In [1]: import numpy as np

In [2]: import numpy.linalg as la

In [3]: np.set_printoptions(precision=2, suppress=True, linewidth=100)

In [4]: E = np.loadtxt("layer13.csv", delimiter=",")

In [5]: E
Out[5]: 
array([[ 3.,  3.,  3.,  3.,  3.,  3.,  3.,  3.,  3.,  3.,  3.,  3.,  3.,  3.,  3.],
       [ 3.,  6.,  6.,  6.,  6.,  6.,  6.,  6.,  6.,  6.,  6.,  6.,  6.,  6.,  6.],
       [ 3.,  6.,  9.,  9.,  9.,  9.,  9.,  9.,  9.,  9.,  9.,  9.,  9.,  9.,  9.],
       [ 3.,  6.,  9., 12., 12., 12., 12., 12., 12., 12., 12., 12., 12., 12., 12.],
       [ 3.,  6.,  9., 12., 15., 15., 15., 15., 15., 15., 15., 15., 15., 15., 15.],
       [ 3.,  6.,  9., 12., 15., 18., 18., 18., 18., 18., 18., 18., 18., 18., 18.],
       [ 3.,  6.,  9., 12., 15., 18., 21., 21., 21., 21., 21., 21., 21., 21., 21.],
       [ 3.,  6.,  9., 12., 15., 18., 21., 24., 24., 24., 24., 24., 24., 24., 24.],
       [ 3.,  6.,  9., 12., 15., 18., 21., 24., 27., 27., 27., 27., 27., 27., 27.],
       [ 3.,  6.,  9., 12., 15., 18., 21., 24., 27., 30., 30., 30., 30., 30., 30.],
       [ 3.,  6.,  9., 12., 15., 18., 21., 24., 27., 30., 33., 33., 33., 33., 33.],
       [ 3.,  6.,  9., 12., 15., 18., 21., 24., 27., 30., 33., 36., 36., 36., 36.],
       [ 3.,  6.,  9., 12., 15., 18., 21., 24., 27., 30., 33., 36., 39., 39., 39.],
       [ 3.,  6.,  9., 12., 15., 18., 21., 24., 27., 30., 33., 36., 39., 42., 42.],
       [ 3.,  6.,  9., 12., 15., 18., 21., 24., 27., 30., 33., 36., 39., 42., 45.]])

In [6]: q, vecs = la.qr(E[:, :14])[0], la.qr(E[:, 14:])[0]

In [7]: sigma = la.svd(q.T @ vecs, compute_uv=False)

In [8]: np.degrees(np.arccos(sigma.clip(0, 1)))
Out[8]: array([1.15])

In [9]: sigma
Out[9]: array([1.])

In [10]: (sigma > 0.9).sum()
Out[10]: np.int64(1)

In [11]: other = E / la.norm(E, axis=1, keepdims=True)

In [12]: G = other @ other.T

In [13]: la.norm(other, axis=1)
Out[13]: array([1., 1., 1., 1., 1., 1., 1., 1., 1., 1., 1., 1., 1., 1., 1.])

In [14]: G[12]
Out[14]: array([0.89, 0.91, 0.92, 0.94, 0.95, 0.96, 0.97, 0.98, 0.99, 0.99, 1.  , 1.  , 1.  , 1.  , 1.  ])

In [15]: other = la.inv(E)

In [16]: round(la.slogdet(E)[0], 2)
Out[16]: np.float64(1.0)

In [17]: x0 = np.ones(15)

In [18]: for _ in range(7):
    ...:     x0 = E @ x0
    ...:     x0 /= la.norm(x0)
    ...:     print(round(x0 @ E @ x0, 2))
    ...: 
291.98
292.35
292.36
292.36
292.36
292.36
292.36

In [19]: np.round(la.eigvalsh(E)[-1], 2)
Out[19]: np.float64(292.36)

In [20]: m1 = np.loadtxt("test19.csv", delimiter=",")

In [21]: m1
Out[21]: 
array([[-1. , -2.4,  1.6, -1.1, -0.3,  0.3, -1.6,  0.5, -2.6, -1.2,  0.1, -0.3],
       [-1. , -0.9, -0.6,  0.3,  0.1, -1.4, -0.5, -0.9, -0.5, -0.6, -1.2,  0.9],
       [-0.5,  1.4, -0.1,  0. , -0.5,  1.1,  2.2, -0.2, -0.1, -1.1, -1. , -0.5],
       [-0.4, -0.8,  1.9,  0.6,  0.4, -0.7, -0.7,  0.1, -1.3,  0.9, -1.1, -0.1],
       [ 1.4,  0.3,  1.4,  0.3, -0.5, -1.8,  0. , -1.2, -1.2,  1.1, -0.4,  0.6],
       [ 6.3,  0. , -0.6,  0.6, -1.8,  1.5, -0.3,  3.6, -0.9, -4.5,  0.6, -1.5],
       [ 1.4,  1.9,  0.9,  0.7,  1.4, -1.8,  0. , -0.7,  1.4, -0.5, -0.6,  1.2],
       [ 0.5,  1.1,  0.8, -0.7, -1.1,  0.2,  0.9, -0.5, -0.5,  0.7, -0.2, -0.1],
       [ 2.3,  0.5, -0.4, -0.6,  0.7, -1.7, -1.3,  0.1,  1.2,  2.2,  2.1, -2.3],
       [-1.5, -0.2,  0.5,  1.8,  1.3,  2.1, -1.6, -1. , -0.6,  0.8,  0. , -1.7],
       [ 0.8,  0.5,  1.1,  0.7,  0. ,  0. ,  1.4,  0.2,  0.6, -0.2, -1.2, -1. ],
       [ 0.1,  1.3,  0. , -0.6,  0.4,  0.1,  0.2, -0.3, -0.9,  0. ,  1.1, -0.4],
       [ 0.3,  0.7,  0.8, -0.9, -1. , -0.7,  0.9,  1.1, -1. , -0.9, -1.1,  1.9],
       [ 0. , -1.3,  1.4,  1.1,  1.1, -1.2, -0.6, -0.4, -0.8,  0.1,  0.6, -0.9],
       [ 0.1,  0.5,  1.2,  1.6,  0.1, -0.4, -0.6,  0. ,  0.3, -1.4,  0.7,  0.8]])

In [22]: other = np.c_[m1[:, :10] @ np.array([[-2, 1, 1, -3, -3, 3, -1, -1, 2, -1],
    ...:     [-2, -1, -1, 3, -3, 0, -1, 3, -2, 3],
    ...:     [1, -1, -2, 2, -2, 2, -1, -2, 0, -1],
    ...:     [3, 1, 0, 0, 2, 3, 0, 2, 2, -1],
    ...:     [-3, -2, -3, -3, 1, -1, -3, 0, -2, -2],
    ...:     [1, -3, 0, 0, 2, 0, -1, 1, 0, -3],
    ...:     [-2, 0, 2, 2, 1, 0, -1, -1, 0, 2],
    ...:     [0, -3, -3, -2, -3, 2, 2, 2, 2, -2],
    ...:     [-2, -3, -3, 3, -2, -3, -3, 0, 2, 0],
    ...:     [-3, -3, -1, 2, -1, -2, 3, 3, 3, 3]]), np.array([2, 3, -3, -3, 3, 3, 1, 0, -3, 3, 1, 3, 1, 0, 3])]

In [23]: other
Out[23]: 
array([[ 18.3,   8.3,   3.4, -14.5,   8.4,   8.4,   9.2, -12.3,  -6.6, -14.8,   2. ],
       [  6.2,  10.8,   4.6,  -3.1,   8.6,  -2.5,   2. ,  -4.4,  -4.4,   1.6,   3. ],
       [ -0.2,   0.1,   6.2,   9.3,   3.3,   0.9,  -6. ,   0.1,  -6.7,   4. ,  -3. ],
       [  5.5,   1.3,  -3.3,  -2.3,   0.7,   6.3,   6.3,  -1.7,   1.5,  -2.1,  -3. ],
       [ -2.3,  10.3,   5.9,   2. ,  -6.5,   7.4,   4.7,  -3.6,   2.3,   9.9,   3. ],
       [ 11.4,  12. ,   8.7, -34.2, -20.1,  40.2,  -5.1,  -8.4,   9.3, -28.5,   3. ],
       [-10.9,   1.3,  -8.1,   3.7, -12.7,   2.1, -13.7,  -0.8,  -2.5,   5.2,   1. ],
       [ -3.9,   0.4,   5.2,   9.4,  -5.8,   1.2,   2.4,   0.2,  -0.3,   9.2,   0. ],
       [-18. ,  -5.2,  -8.2,  -3.1, -17.7,  -4.2,   1.7,   5.2,  10.2,   7.7,  -3. ],
       [  9.5,  -6.5,  -5.4,  -0.4,  15. ,  -1.2,  -1. ,   7.6,  -2.4,  -9.1,   3. ],
       [ -2.8,  -1.9,  -1.3,   5.1,  -4.9,   5.7,  -5.8,  -1.7,   3. ,   0.7,   1. ],
       [ -4.3,   0.7,   1.6,   0.7,  -1.9,   0.2,  -0.8,   1.9,  -6.8,   4.3,   3. ],
       [  1.3,   4.4,   3.4,   0.6,  -8.3,   7.8,   3.5,  -3.7,  -3.1,   2.9,   1. ],
       [  5.3,   5.7,  -2.5,  -7. ,   4.1,   6.4,   0.3,  -5.6,   0.5,  -5.1,   0. ],
       [  8.9,   4.3,  -3.8,   0.2,  -1.5,   9.3,  -6.2,  -1.8,  -1.4,  -5.8,   3. ]])

In [24]: la.matrix_rank(other)
Out[24]: np.int64(11)

In [25]: np.round(la.norm(other - m1 @ la.lstsq(m1, other)[0], axis=0), 2) + 0
Out[25]: array([0.  , 0.  , 0.  , 0.  , 0.  , 0.  , 0.  , 0.  , 0.  , 0.  , 5.47])
